$ python3 -q
>>> import numpy as np
>>> import numpy.linalg as la
>>> np.set_printoptions(precision=2, suppress=True, linewidth=100)
>>> M = np.array([[1, 2, 0, 0], [2, 9, 0, 0], [0, 0, 1, 2], [0, 0, 2, 9]])
>>> np.sort(np.abs(la.eigvals(M)))
array([0.53, 0.53, 9.47, 9.47])
>>> M @ M
array([[ 5, 20,  0,  0],
       [20, 85,  0,  0],
       [ 0,  0,  5, 20],
       [ 0,  0, 20, 85]])
>>> np.allclose(M, M.T)
True
>>> la.determinant(M)
Traceback (most recent call last):
  File "<python-input-7>", line 1, in <module>
    la.determinant(M)
    ^^^^^^^^^^^^^^
AttributeError: module 'numpy.linalg' has no attribute 'determinant'
>>> x = np.ones(4)
>>> for _ in range(3):
...     x = M @ x
...     x /= la.norm(x)
...     print(round(x @ M @ x, 2))
... 
9.46
9.47
9.47
>>> round(float(la.eigvalsh(M)[-1]), 2)
9.47
>>> x
array([0.16, 0.69, 0.16, 0.69])
>>> def softmax(z):
...     e = np.exp(z - z.max(axis=-1, keepdims=True))
...     return e / e.sum(axis=-1, keepdims=True)
... 
>>> softmax(M[0])
array([0.22, 0.61, 0.08, 0.08])
>>> softmax(M).sum(axis=1)
array([1., 1., 1., 1.])
>>> S = M @ M.T / np.sqrt(4)
>>> np.round(softmax(S)[0] @ M, 2) + 0
array([2., 9., 0., 0.])
>>> softmax(S).round(6).argmax(axis=1)
array([1, 1, 3, 3])
>>> hat = np.triu(np.array([[1, 5, 0, 5], [0, 5, 0, 3], [0, 4, 5, 3], [0, 5, 3, 4]]), 1) + np.eye(4)
>>> out = hat @ M @ la.inv(hat)
>>> out
array([[ 11.,  -8.,  10., -16.],
       [  2.,  -1.,   6.,   2.],
       [  0.,   0.,   7.,   8.],
       [  0.,   0.,   2.,   3.]])
>>> np.poly(out)
array([   1.,  -20.,  110., -100.,   25.])
>>> la.matrix_rank(out)
np.int64(4)
>>> np.trace(out), np.trace(M)
(np.float64(20.0), np.int64(20))
>>> hat @ M - M @ hat
array([[ 10.,  40.,  10.,  34.],
       [  0., -10.,   6., -10.],
       [  0.,   0.,   6.,  24.],
       [  0.,   0.,   0.,  -6.]])
>>> [round(float(x), 2) for x in la.svd(M, compute_uv=False)[:3]]
[9.47, 9.47, 0.53]
>>> E = np.load("out14.npy")
>>> E
array([[ -6, -12, -10],
       [  0,   0,   0],
       [ -6, -12, -10],
       [  9,  18,  15]])
>>> x = np.array([1, 0, 2])
>>> h = np.maximum(E @ x, 0)
>>> h
array([ 0,  0,  0, 39])
>>> E * (h > 1e-9)[:, None]
array([[ 0,  0,  0],
       [ 0,  0,  0],
       [ 0,  0,  0],
       [ 9, 18, 15]])
>>> np.maximum(E @ (3 * x), 0)
array([  0,   0,   0, 117])
>>> np.flatnonzero(h > 1e-9)
array([3])
>>> np.tanh(E @ x)
array([-1.,  0., -1.,  1.])
>>> la.norm(E, axis=1).argmax()
np.int64(3)
>>> round(float(la.norm(E, 1)), 2), round(float(la.norm(E, np.inf)), 2)
(42.0, 42.0)
>>> np.round(la.norm(E[1] - E[3]), 2)
np.float64(25.1)
>>> la.norm(E, axis=0)
array([12.37, 24.74, 20.62])
>>> Uu, sv, Vt = la.svd(E)
>>> vecs = Vt[:(sv > 1e-8).sum()]
>>> rng = np.random.default_rng(608)
>>> x = E[2] + -2 * E[1] + rng.integers(2) * np.eye(3)[0]
>>> x
array([ -6., -12., -10.])
>>> vecs.T @ vecs
array([[0.13, 0.26, 0.21],
       [0.26, 0.51, 0.43],
       [0.21, 0.43, 0.36]])
>>> la.matrix_rank(np.vstack([E, x]))
np.int64(1)
>>> np.allclose(vecs.T @ vecs @ x, x)
True
>>> np.diag(vecs.T @ vecs)
array([0.13, 0.51, 0.36])
>>> out = E[0, 0] * E[1:] - np.outer(E[1:, 0], E[0])
>>> out
array([[0, 0, 0],
       [0, 0, 0],
       [0, 0, 0]])
>>> la.matrix_rank(out), la.matrix_rank(E)
(np.int64(0), np.int64(1))
>>> np.flatnonzero(~out.round(6).any(axis=1))
array([0, 1, 2])
>>> x = np.array([6, 7, 1])
>>> np.sign((E @ x).round(6))
array([-1,  0, -1,  1])
>>> (E @ x).argmax()
np.int64(3)
>>> E @ x
array([-130,    0, -130,  195])
>>> mat = np.loadtxt("dump.csv", delimiter=",")
>>> mat
array([[-0.74,  0.67],
       [ 0.67,  0.74]])
>>> round(float(np.abs(la.eigvals(mat)).max()), 2)
1.0
>>> assert mat == mat.T
Traceback (most recent call last):
  File "<python-input-59>", line 1, in <module>
    assert mat == mat.T
           ^^^^^^^^^^^^
ValueError: The truth value of an array with more than one element is ambiguous. Use a.any() or a.all()
>>> np.round(mat @ mat, 2) + 0
array([[1., 0.],
       [0., 1.]])
>>> (mat + mat.T) / 2
array([[-0.74,  0.67],
       [ 0.67,  0.74]])
>>> la.determinant(mat)
Traceback (most recent call last):
  File "<python-input-62>", line 1, in <module>
    la.determinant(mat)
    ^^^^^^^^^^^^^^
AttributeError: module 'numpy.linalg' has no attribute 'determinant'
>>> q, vecs = la.qr(mat[:, :1])[0], la.qr(mat[:, 1:])[0]
>>> sv = la.svd(q.T @ vecs, compute_uv=False)
>>> sv
array([0.])
>>> try:
...     la.cholesky(mat)
... except la.LinAlgError as e:
...     print(e)
... 
Matrix is not positive definite
>>> round(la.eigvalsh(mat).min(), 2)
np.float64(-1.0)
>>> out = mat + rng.integers(-2, 3, (2, 1)) @ rng.integers(-2, 3, (1, 2))
>>> out
array([[-0.74,  0.67],
       [-0.33, -0.26]])
>>> la.matrix_rank(out - mat, tol=1e-8)
np.int64(1)
>>> out = np.array([[2, 8], [2, 6]])
>>> np.einsum("ik,kj->ij", mat, out)
array([[-0.13, -1.88],
       [ 2.83,  9.82]])
>>> np.vstack([mat, out.T]).shape
(4, 2)
>>> np.einsum("ik,kj->ji", mat, out)
array([[-0.13,  2.83],
       [-1.88,  9.82]])
>>> la.matrix_rank(mat @ out)
np.int64(2)
>>> arr = np.load("arr.npy")
>>> arr
array([[ 2.,  3., -2.,  1.],
       [ 2.,  3., -2.,  1.],
       [ 5.,  7., -5.,  3.],
       [ 2.,  2., -2.,  2.]])
>>> Uu, sv, Vt = la.svd(arr, full_matrices=False)
>>> Uu.shape, sv.shape, Vt.shape
((4, 4), (4,), (4, 4))
>>> np.round(Uu.T @ Uu, 2) + 0
array([[1., 0., 0., 0.],
       [0., 1., 0., 0.],
       [0., 0., 1., 0.],
       [0., 0., 0., 1.]])
>>> np.allclose(Uu * sv @ Vt, arr)
True
>>> sv.round(2) + 0
array([12.6 ,  1.14,  0.  ,  0.  ])
>>> np.round(np.sqrt((sv ** 2).sum()), 2), round(la.norm(arr), 2)
(np.float64(12.65), np.float64(12.65))
>>> t3 = np.stack([arr, -2 * arr, arr[::-1]])
>>> t3.shape
(3, 4, 4)
>>> np.round(la.det(t3), 2) + 0
array([0., 0., 0.])
>>> la.matrix_rank(t3.reshape(3, -1))
np.int64(2)
>>> rk = la.matrix_rank(arr)
>>> rk
np.int64(2)
>>> null = la.svd(arr)[2][rk:].T
>>> [int(la.matrix_rank(arr[:, :j + 1])) for j in range(4)]
[1, 2, 2, 2]
>>> la.matrix_rank(arr.T @ arr), la.matrix_rank(arr @ arr.T)
(np.int64(2), np.int64(2))
>>> np.round(arr @ null, 2) + 0
array([[0., 0.],
       [0., 0.],
       [0., 0.],
       [0., 0.]])
>>> null.shape
(4, 2)
>>> [int(la.matrix_rank(np.delete(arr, i, axis=0))) for i in range(4)]
[2, 2, 2, 2]
